% ipython --no-banner

In [1]: import numpy as np

In [2]: import numpy.linalg as la

In [3]: np.set_printoptions(suppress=True, linewidth=160)

In [4]: K = np.load("run11.npy")

In [5]: K
Out[5]: 
array([[ -1.113,  -2.228,   3.323,   0.235],
       [ -3.881,   4.269,   5.695,  -3.426],
       [  7.942,  -7.369, -12.819,   6.526],
       [ -7.669,   9.834,  10.722,  -6.71 ],
       [  0.805,  -3.379,   0.211,   1.514],
       [  1.328,   0.697,  -3.893,   1.307],
       [ -1.895,   2.586,   2.621,  -1.736],
       [ -1.917,   4.721,   1.52 ,  -2.079],
       [  6.13 ,  -7.392,  -9.182,   5.709],
       [ -4.653,   3.928,   7.995,  -3.754],
       [  4.959,  -6.847,  -6.729,   4.37 ],
       [ -3.161,   4.229,   4.291,  -3.041],
       [ -1.511,   4.016,   1.423,  -2.128],
       [ -9.792,  12.2  ,  14.991,  -9.71 ],
       [  5.122,  -5.023,  -7.661,   3.92 ],
       [ -1.371,  -1.475,   2.784,   0.707],
       [ -0.075,   1.219,   0.08 ,  -1.243],
       [ -3.906,   4.068,   6.061,  -3.231],
       [ -0.709,   2.318,   0.669,  -1.336],
       [ -1.751,   2.167,   2.728,  -1.819],
       [  2.113,   0.527,  -5.279,   1.719],
       [ -1.953,   4.553,   1.871,  -2.686],
       [  0.461,  -1.011,  -0.162,   0.196],
       [ -0.461,   2.342,   0.259,  -1.511],
       [  1.212,  -2.148,  -0.772,   0.521],
       [ -2.285,   4.799,   2.241,  -2.661],
       [ -3.213,   4.976,   4.186,  -3.141],
       [  4.715,  -5.45 ,  -7.337,   4.382],
       [  8.594, -11.401, -11.953,   8.047],
       [  0.104,   1.022,  -0.223,  -0.701],
       [  7.59 , -11.168,  -9.593,   6.576],
       [ -1.996,   4.51 ,   2.147,  -2.994],
       [ -0.434,   0.431,   0.548,   0.101],
       [ -6.019,   4.701,   9.98 ,  -4.651],
       [  0.099,  -0.265,  -0.255,   0.341],
       [ -0.356,  -0.686,   1.695,  -0.924],
       [ -1.119,  -1.585,   2.884,   0.15 ],
       [ -5.94 ,   7.504,   8.87 ,  -5.54 ]])

In [6]: out = np.array([[-2, -3], [4, 4], [-2, -1], [-2, -5]])

In [7]: la.matrix_rank(np.vstack([K, out.T]))
Out[7]: np.int64(4)

In [8]: np.vstack([K, out.T]).shape
Out[8]: (40, 4)

In [9]: G = np.cov(K, rowvar=False)

In [10]: np.round(la.eigvalsh(G)[::-1], 3)
Out[10]: array([93.645,  3.675,  0.15 ,  0.004])

In [11]: np.round(K.std(axis=0), 3)
Out[11]: array([4.093, 5.187, 6.112, 3.728])

In [12]: G.shape
Out[12]: (4, 4)

In [13]: np.argsort(-K.std(axis=0).round(6), kind="stable")
Out[13]: array([2, 1, 0, 3])

In [14]: proj = K @ la.solve(K.T @ K, K.T)

In [15]: np.round(la.eigvalsh(proj), 3) + 0
Out[15]: array([0., 0., 0., 0., 0., 0., 0., 0., 0., 0., 0., 0., 0., 0., 0., 0., 0., 0., 0., 0., 0., 0., 0., 0., 0., 0., 0., 0., 0., 0., 0., 0., 0., 0., 1., 1., 1., 1.])

In [16]: np.round(proj @ K[:, 1], 3)
Out[16]: 
array([ -2.228,   4.269,  -7.369,   9.834,  -3.379,   0.697,   2.586,   4.721,  -7.392,   3.928,  -6.847,   4.229,   4.016,  12.2  ,  -5.023,  -1.475,   1.219,
         4.068,   2.318,   2.167,   0.527,   4.553,  -1.011,   2.342,  -2.148,   4.799,   4.976,  -5.45 , -11.401,   1.022, -11.168,   4.51 ,   0.431,   4.701,
        -0.265,  -0.686,  -1.585,   7.504])

In [17]: cen = K - K.mean(axis=1)
---------------------------------------------------------------------------
ValueError                                Traceback (most recent call last)
Cell In[17], line 1
----> 1 cen = K - K.mean(axis=1)

ValueError: operands could not be broadcast together with shapes (38,4) (38,) 

In [18]: cen = K - K.mean(axis=0)

In [19]: U, sv, VT = la.svd(cen, full_matrices=False)

In [20]: np.abs(VT[0]).argmax()
Out[20]: np.int64(2)

In [21]: np.round((sv ** 2).sum() ** 2 / (sv ** 4).sum(), 3)
Out[21]: np.float64(1.082)

In [22]: sv.round(3)
Out[22]: array([58.863, 11.661,  2.357,  0.389])

In [23]: np.round(np.abs(VT[-1]), 3)
Out[23]: array([0.753, 0.332, 0.451, 0.347])

In [24]: np.round(VT[0] * np.sign(VT[0, np.abs(VT[0]).argmax()]), 3)
Out[24]: array([-0.428,  0.522,  0.628, -0.388])

In [25]: np.round(cen.mean(axis=0), 3) + 0
Out[25]: array([0., 0., 0., 0.])

In [26]: np.abs(U[:, 0]).argmax()
Out[26]: np.int64(13)

In [27]: np.round(sv ** 2 / (sv ** 2).sum(), 3) + 0
Out[27]: array([0.961, 0.038, 0.002, 0.   ])

In [28]: labels = K[:, 3] > np.median(K[:, 3])

In [29]: r0 = K[labels].mean(axis=0) - K[~labels].mean(axis=0)

In [30]: labels.astype(int)
Out[30]: array([1, 0, 1, 0, 1, 1, 0, 0, 1, 0, 1, 0, 0, 0, 1, 1, 0, 0, 0, 0, 1, 0, 1, 0, 1, 0, 0, 1, 1, 1, 1, 0, 1, 0, 1, 1, 1, 0])

In [31]: np.argsort(-np.abs(r0).round(6), kind="stable")
Out[31]: array([1, 2, 0, 3])

In [32]: r0.round(3)
Out[32]: array([ 5.767, -8.089, -8.04 ,  5.689])

In [33]: mat = np.loadtxt("sample13.csv", delimiter=",")

In [34]: mat
Out[34]: 
array([[-2.,  1.,  0.,  1.,  1., -3.,  1., -3.,  1.],
       [-6.,  3.,  0.,  3.,  3., -9.,  3., -9.,  3.],
       [ 4., -2.,  0., -2., -2.,  6., -2.,  6., -2.],
       [-6.,  3.,  0.,  3.,  3., -9.,  3., -9.,  3.],
       [-2.,  1.,  0.,  1.,  1., -3.,  1., -3.,  1.],
       [ 4., -2.,  0., -2., -2.,  6., -2.,  6., -2.],
       [-6.,  3.,  0.,  3.,  3., -9.,  3., -9.,  3.],
       [-4.,  2.,  0.,  2.,  2., -6.,  2., -6.,  2.],
       [-4.,  2.,  0.,  2.,  2., -6.,  2., -6.,  2.],
       [-2.,  1.,  0.,  1.,  1., -3.,  1., -3.,  1.]])

In [35]: d = la.norm(K[:, None] - K[None], axis=-1)

In [36]: d.shape
Out[36]: (38, 38)

In [37]: d.mean(axis=1).argmax()
Out[37]: np.int64(13)

In [38]: d[16].round(6).argsort(kind="stable")[:4]
Out[38]: array([16, 29, 23, 18])

In [39]: np.flatnonzero(d[16] < d.mean() / 2)
Out[39]: array([ 0,  4,  5,  6,  7, 12, 15, 16, 18, 19, 21, 22, 23, 24, 25, 29, 31, 32, 34, 35, 36])

In [40]: d[:5, :5].round(3)
Out[40]: 
array([[ 0.   ,  8.301, 20.213, 17.072,  4.04 ],
       [ 8.301,  0.   , 26.778,  9.021, 11.616],
       [20.213, 26.778,  0.   , 35.623, 16.179],
       [17.072,  9.021, 35.623,  0.   , 20.604],
       [ 4.04 , 11.616, 16.179, 20.604,  0.   ]])

In [41]: np.round(la.norm(mat, 2) / la.norm(mat), 3)
Out[41]: np.float64(1.0)

In [42]: [round(float(x), 3) for x in la.svd(mat, compute_uv=False)[:3]]
Out[42]: [35.242, 0.0, 0.0]

In [43]: la.cond(mat) > 100
Out[43]: np.True_

In [44]: r0, r1 = mat[8], mat[3]

In [45]: r0 @ r1
Out[45]: np.float64(162.0)

In [46]: pr = (r0 @ r1) / (r0 @ r0) * r0

In [47]: (r1 - pr) @ r0
Out[47]: np.float64(0.0)

In [48]: r1 - pr
Out[48]: array([0., 0., 0., 0., 0., 0., 0., 0., 0.])

In [49]: np.outer(r0, r1)
Out[49]: 
array([[ 24., -12.,  -0., -12., -12.,  36., -12.,  36., -12.],
       [-12.,   6.,   0.,   6.,   6., -18.,   6., -18.,   6.],
       [ -0.,   0.,   0.,   0.,   0.,  -0.,   0.,  -0.,   0.],
       [-12.,   6.,   0.,   6.,   6., -18.,   6., -18.,   6.],
       [-12.,   6.,   0.,   6.,   6., -18.,   6., -18.,   6.],
       [ 36., -18.,  -0., -18., -18.,  54., -18.,  54., -18.],
       [-12.,   6.,   0.,   6.,   6., -18.,   6., -18.,   6.],
       [ 36., -18.,  -0., -18., -18.,  54., -18.,  54., -18.],
       [-12.,   6.,   0.,   6.,   6., -18.,   6., -18.,   6.]])

In [50]: out = np.array([[2, 0, 0, 1, 1, 1, 0, 2, 0, 2, 1],
    ...:     [2, 1, 2, 2, 1, 1, 2, 1, 1, 2, 1],
    ...:     [0, 2, 1, 0, 2, 2, 0, 2, 1, 1, 1],
    ...:     [2, 2, 1, 2, 1, 1, 1, 2, 1, 2, 0],
    ...:     [1, 1, 1, 0, 2, 1, 2, 2, 2, 2, 0],
    ...:     [2, 0, 0, 1, 2, 2, 1, 1, 2, 2, 1],
    ...:     [2, 2, 0, 0, 0, 2, 0, 2, 0, 0, 2],
    ...:     [1, 0, 1, 1, 0, 0, 0, 1, 1, 1, 1],
    ...:     [2, 2, 0, 1, 1, 2, 2, 2, 0, 0, 0],
    ...:     [1, 1, 2, 1, 1, 2, 2, 0, 2, 1, 2],
    ...:     [1, 1, 0, 2, 0, 1, 0, 1, 1, 0, 2]])

In [51]: F = out + out.T

In [52]: F
Out[52]: 
array([[4, 2, 0, 3, 2, 3, 2, 3, 2, 3, 2],
       [2, 2, 4, 4, 2, 1, 4, 1, 3, 3, 2],
       [0, 4, 2, 1, 3, 2, 0, 3, 1, 3, 1],
       [3, 4, 1, 4, 1, 2, 1, 3, 2, 3, 2],
       [2, 2, 3, 1, 4, 3, 2, 2, 3, 3, 0],
       [3, 1, 2, 2, 3, 4, 3, 1, 4, 4, 2],
       [2, 4, 0, 1, 2, 3, 0, 2, 2, 2, 2],
       [3, 1, 3, 3, 2, 1, 2, 2, 3, 1, 2],
       [2, 3, 1, 2, 3, 4, 2, 3, 0, 2, 1],
       [3, 3, 3, 3, 3, 4, 2, 1, 2, 2, 2],
       [2, 2, 1, 2, 0, 2, 2, 2, 1, 2, 4]])

In [53]: r0 = np.array([0, -2, -1, -2, 0, 0, -2, -2, -2, -1, 1])

In [54]: out = F + np.outer(r0, np.eye(11)[1])

In [55]: out
Out[55]: 
array([[ 4.,  2.,  0.,  3.,  2.,  3.,  2.,  3.,  2.,  3.,  2.],
       [ 2.,  0.,  4.,  4.,  2.,  1.,  4.,  1.,  3.,  3.,  2.],
       [ 0.,  3.,  2.,  1.,  3.,  2.,  0.,  3.,  1.,  3.,  1.],
       [ 3.,  2.,  1.,  4.,  1.,  2.,  1.,  3.,  2.,  3.,  2.],
       [ 2.,  2.,  3.,  1.,  4.,  3.,  2.,  2.,  3.,  3.,  0.],
       [ 3.,  1.,  2.,  2.,  3.,  4.,  3.,  1.,  4.,  4.,  2.],
       [ 2.,  2.,  0.,  1.,  2.,  3.,  0.,  2.,  2.,  2.,  2.],
       [ 3., -1.,  3.,  3.,  2.,  1.,  2.,  2.,  3.,  1.,  2.],
       [ 2.,  1.,  1.,  2.,  3.,  4.,  2.,  3.,  0.,  2.,  1.],
       [ 3.,  2.,  3.,  3.,  3.,  4.,  2.,  1.,  2.,  2.,  2.],
       [ 2.,  3.,  1.,  2.,  0.,  2.,  2.,  2.,  1.,  2.,  4.]])

In [56]: round(np.abs(la.eigvals(out)).max(), 3)
Out[56]: np.float64(23.741)

In [57]: (out + out.T) / 2
Out[57]: 
array([[4. , 2. , 0. , 3. , 2. , 3. , 2. , 3. , 2. , 3. , 2. ],
       [2. , 0. , 3.5, 3. , 2. , 1. , 3. , 0. , 2. , 2.5, 2.5],
       [0. , 3.5, 2. , 1. , 3. , 2. , 0. , 3. , 1. , 3. , 1. ],
       [3. , 3. , 1. , 4. , 1. , 2. , 1. , 3. , 2. , 3. , 2. ],
       [2. , 2. , 3. , 1. , 4. , 3. , 2. , 2. , 3. , 3. , 0. ],
       [3. , 1. , 2. , 2. , 3. , 4. , 3. , 1. , 4. , 4. , 2. ],
       [2. , 3. , 0. , 1. , 2. , 3. , 0. , 2. , 2. , 2. , 2. ],
       [3. , 0. , 3. , 3. , 2. , 1. , 2. , 2. , 3. , 1. , 2. ],
       [2. , 2. , 1. , 2. , 3. , 4. , 2. , 3. , 0. , 2. , 1. ],
       [3. , 2.5, 3. , 3. , 3. , 4. , 2. , 1. , 2. , 2. , 2. ],
       [2. , 2.5, 1. , 2. , 0. , 2. , 2. , 2. , 1. , 2. , 4. ]])

In [58]: out.inv()
---------------------------------------------------------------------------
AttributeError                            Traceback (most recent call last)
Cell In[58], line 1
----> 1 out.inv()

AttributeError: 'numpy.ndarray' object has no attribute 'inv'

In [59]: np.allclose(out, out.T)
Out[59]: False

In [60]: vals, vecs = la.eigh(F)

In [61]: np.round(np.abs(vecs[:, -1]), 3)
Out[61]: array([0.324, 0.332, 0.249, 0.324, 0.308, 0.357, 0.253, 0.271, 0.288, 0.345, 0.238])

In [62]: (vals > 1e-8).sum(), (vals < -1e-8).sum()
Out[62]: (np.int64(7), np.int64(4))

In [63]: vals.round(3)
Out[63]: array([-6.523, -2.944, -2.455, -0.585,  0.382,  0.879,  2.001,  2.82 ,  4.169,  5.472, 24.783])

In [64]: round(vals.sum(), 3), np.trace(F)
Out[64]: (np.float64(28.0), np.int64(28))

In [65]: np.unique(vals.round(6) + 0, return_counts=True)[1]
Out[65]: array([1, 1, 1, 1, 1, 1, 1, 1, 1, 1, 1])

In [66]: np.round(vecs @ np.diag(vals) @ vecs.T, 3) + 0
Out[66]: 
array([[4., 2., 0., 3., 2., 3., 2., 3., 2., 3., 2.],
       [2., 2., 4., 4., 2., 1., 4., 1., 3., 3., 2.],
       [0., 4., 2., 1., 3., 2., 0., 3., 1., 3., 1.],
       [3., 4., 1., 4., 1., 2., 1., 3., 2., 3., 2.],
       [2., 2., 3., 1., 4., 3., 2., 2., 3., 3., 0.],
       [3., 1., 2., 2., 3., 4., 3., 1., 4., 4., 2.],
       [2., 4., 0., 1., 2., 3., 0., 2., 2., 2., 2.],
       [3., 1., 3., 3., 2., 1., 2., 2., 3., 1., 2.],
       [2., 3., 1., 2., 3., 4., 2., 3., 0., 2., 1.],
       [3., 3., 3., 3., 3., 4., 2., 1., 2., 2., 2.],
       [2., 2., 1., 2., 0., 2., 2., 2., 1., 2., 4.]])

In [67]: np.diff(F, axis=0)
Out[67]: 
array([[-2,  0,  4,  1,  0, -2,  2, -2,  1,  0,  0],
       [-2,  2, -2, -3,  1,  1, -4,  2, -2,  0, -1],
       [ 3,  0, -1,  3, -2,  0,  1,  0,  1,  0,  1],
       [-1, -2,  2, -3,  3,  1,  1, -1,  1,  0, -2],
       [ 1, -1, -1,  1, -1,  1,  1, -1,  1,  1,  2],
       [-1,  3, -2, -1, -1, -1, -3,  1, -2, -2,  0],
       [ 1, -3,  3,  2,  0, -2,  2,  0,  1, -1,  0],
       [-1,  2, -2, -1,  1,  3,  0,  1, -3,  1, -1],
       [ 1,  0,  2,  1,  0,  0,  0, -2,  2,  0,  1],
       [-1, -1, -2, -1, -3, -2,  0,  1, -1,  0,  2]])

In [68]: round(float(la.norm(F)), 3)
Out[68]: 27.055

In [69]: F[:, 11]
---------------------------------------------------------------------------
IndexError                                Traceback (most recent call last)
Cell In[69], line 1
----> 1 F[:, 11]

IndexError: index 11 is out of bounds for axis 1 with size 11

In [70]: F.sum(axis=0)
Out[70]: array([26, 28, 20, 26, 25, 29, 20, 23, 23, 28, 20])
